>>> import numpy as np
>>> np.set_printoptions(suppress=True, linewidth=200)
>>> def tidy(a):
...     return np.round(a, 2) + 0
... 
>>> J = np.array([[0, 0, -1, 0], [-1, 0, 0, 0], [0, 0, 0, 3], [0, 4, 0, 0]])
>>> print(J)
[[ 0  0 -1  0]
 [-1  0  0  0]
 [ 0  0  0  3]
 [ 0  4  0  0]]
>>> M2 = J ** -1
Traceback (most recent call last):
  File "<python-input-5>", line 1, in <module>
    M2 = J ** -1
         ~~^^~~~
ValueError: Integers to negative integer powers are not allowed.
>>> M2 = np.linalg.inv(J)
>>> np.allclose(M2, J.T)
False
>>> J @ M2
array([[1., 0., 0., 0.],
       [0., 1., 0., 0.],
       [0., 0., 1., 0.],
       [0., 0., 0., 1.]])
>>> print(tidy(np.linalg.cond(J)))
4.0
>>> tidy(M2)
array([[ 0.  , -1.  ,  0.  ,  0.  ],
       [ 0.  ,  0.  ,  0.  ,  0.25],
       [-1.  ,  0.  ,  0.  ,  0.  ],
       [ 0.  ,  0.  ,  0.33,  0.  ]])
>>> tidy(np.linalg.inv(M2))
array([[ 0.,  0., -1.,  0.],
       [-1.,  0.,  0.,  0.],
       [ 0.,  0.,  0.,  3.],
       [ 0.,  4.,  0.,  0.]])
>>> tidy(M2 @ M2.T)
array([[1.  , 0.  , 0.  , 0.  ],
       [0.  , 0.06, 0.  , 0.  ],
       [0.  , 0.  , 1.  , 0.  ],
       [0.  , 0.  , 0.  , 0.11]])
>>> tidy(np.linalg.svd(M2, compute_uv=False))
array([1.  , 1.  , 0.33, 0.25])
>>> tidy(np.linalg.norm(M2, axis=0))
array([1.  , 1.  , 0.33, 0.25])
>>> tidy(M2.T @ M2)
array([[1.  , 0.  , 0.  , 0.  ],
       [0.  , 1.  , 0.  , 0.  ],
       [0.  , 0.  , 0.11, 0.  ],
       [0.  , 0.  , 0.  , 0.06]])
>>> tidy(np.linalg.pinv(M2))
array([[ 0.,  0., -1.,  0.],
       [-1.,  0.,  0.,  0.],
       [ 0.,  0.,  0.,  3.],
       [ 0.,  4.,  0.,  0.]])
>>> M2 = np.array([[-1, 1], [1, -1]])
>>> Z = np.kron(M2, J)
>>> tidy(np.linalg.norm(Z, 2)), tidy(np.linalg.norm(M2, 2) * np.linalg.norm(J, 2))
(np.float64(8.0), np.float64(8.0))
>>> J.T @ J
array([[ 1,  0,  0,  0],
       [ 0, 16,  0,  0],
       [ 0,  0,  1,  0],
       [ 0,  0,  0,  9]])
>>> print(tidy(np.linalg.svd(J, compute_uv=False)))
[4. 3. 1. 1.]
>>> r0 = np.array([2, -2, 1, -2])
>>> M2 = J + np.outer(r0, np.eye(4)[2])
>>> print(np.linalg.matrix_rank(np.linalg.inv(M2) - np.linalg.inv(J), tol=1e-8))
1
>>> print(M2)
[[ 0.  0.  1.  0.]
 [-1.  0. -2.  0.]
 [ 0.  0.  1.  3.]
 [ 0.  4. -2.  0.]]
>>> tidy(np.linalg.det(M2) / np.linalg.det(J)), tidy(1 + np.linalg.solve(J, r0)[2])
(np.float64(-1.0), np.float64(-1.0))
>>> data = np.loadtxt("arr.csv", delimiter=",")
>>> data
array([[ 0.,  0.,  0.,  0.,  0.,  0.,  0.,  0.,  0., -1.,  0., -3.],
       [ 0.,  0.,  0.,  0.,  0.,  0.,  0.,  0.,  0.,  1.,  1.,  2.],
       [ 0.,  0.,  0.,  0.,  0.,  0.,  0.,  0.,  0., -1.,  3.,  3.],
       [ 0.,  0.,  0.,  0.,  0.,  0.,  0.,  0.,  0., -2.,  3., -3.],
       [ 0.,  0.,  0.,  0.,  0.,  0.,  0.,  0.,  0.,  0., -2.,  2.],
       [ 0.,  0.,  0.,  0.,  0.,  0.,  0.,  0.,  0., -2.,  0.,  3.],
       [ 0.,  0.,  0.,  0.,  0.,  0.,  0.,  0.,  0.,  2.,  3., -3.],
       [ 0.,  0.,  0.,  0.,  0.,  0.,  0.,  0.,  0.,  0.,  2., -2.],
       [ 0.,  0.,  0.,  0.,  0.,  0.,  0.,  0.,  0.,  3., -2.,  0.],
       [-1.,  1., -1., -2.,  0., -2.,  2.,  0.,  3.,  0.,  0.,  0.],
       [ 0.,  1.,  3.,  3., -2.,  0.,  3.,  2., -2.,  0.,  0.,  0.],
       [-3.,  2.,  3., -3.,  2.,  3., -3., -2.,  0.,  0.,  0.,  0.]])
>>> # looks like rank 6
>>> rng = np.random.default_rng(737)
>>> lab = rng.permutation(12)
>>> lab
array([ 7, 11, 10,  0,  8,  2,  3,  1,  4,  9,  6,  5])
>>> M2 = data[lab][:, lab]
>>> M2
array([[ 0., -2.,  2.,  0.,  0.,  0.,  0.,  0.,  0.,  0.,  0.,  0.],
       [-2.,  0.,  0., -3.,  0.,  3., -3.,  2.,  2.,  0., -3.,  3.],
       [ 2.,  0.,  0.,  0., -2.,  3.,  3.,  1., -2.,  0.,  3.,  0.],
       [ 0., -3.,  0.,  0.,  0.,  0.,  0.,  0.,  0., -1.,  0.,  0.],
       [ 0.,  0., -2.,  0.,  0.,  0.,  0.,  0.,  0.,  3.,  0.,  0.],
       [ 0.,  3.,  3.,  0.,  0.,  0.,  0.,  0.,  0., -1.,  0.,  0.],
       [ 0., -3.,  3.,  0.,  0.,  0.,  0.,  0.,  0., -2.,  0.,  0.],
       [ 0.,  2.,  1.,  0.,  0.,  0.,  0.,  0.,  0.,  1.,  0.,  0.],
       [ 0.,  2., -2.,  0.,  0.,  0.,  0.,  0.,  0.,  0.,  0.,  0.],
       [ 0.,  0.,  0., -1.,  3., -1., -2.,  1.,  0.,  0.,  2., -2.],
       [ 0., -3.,  3.,  0.,  0.,  0.,  0.,  0.,  0.,  2.,  0.,  0.],
       [ 0.,  3.,  0.,  0.,  0.,  0.,  0.,  0.,  0., -2.,  0.,  0.]])
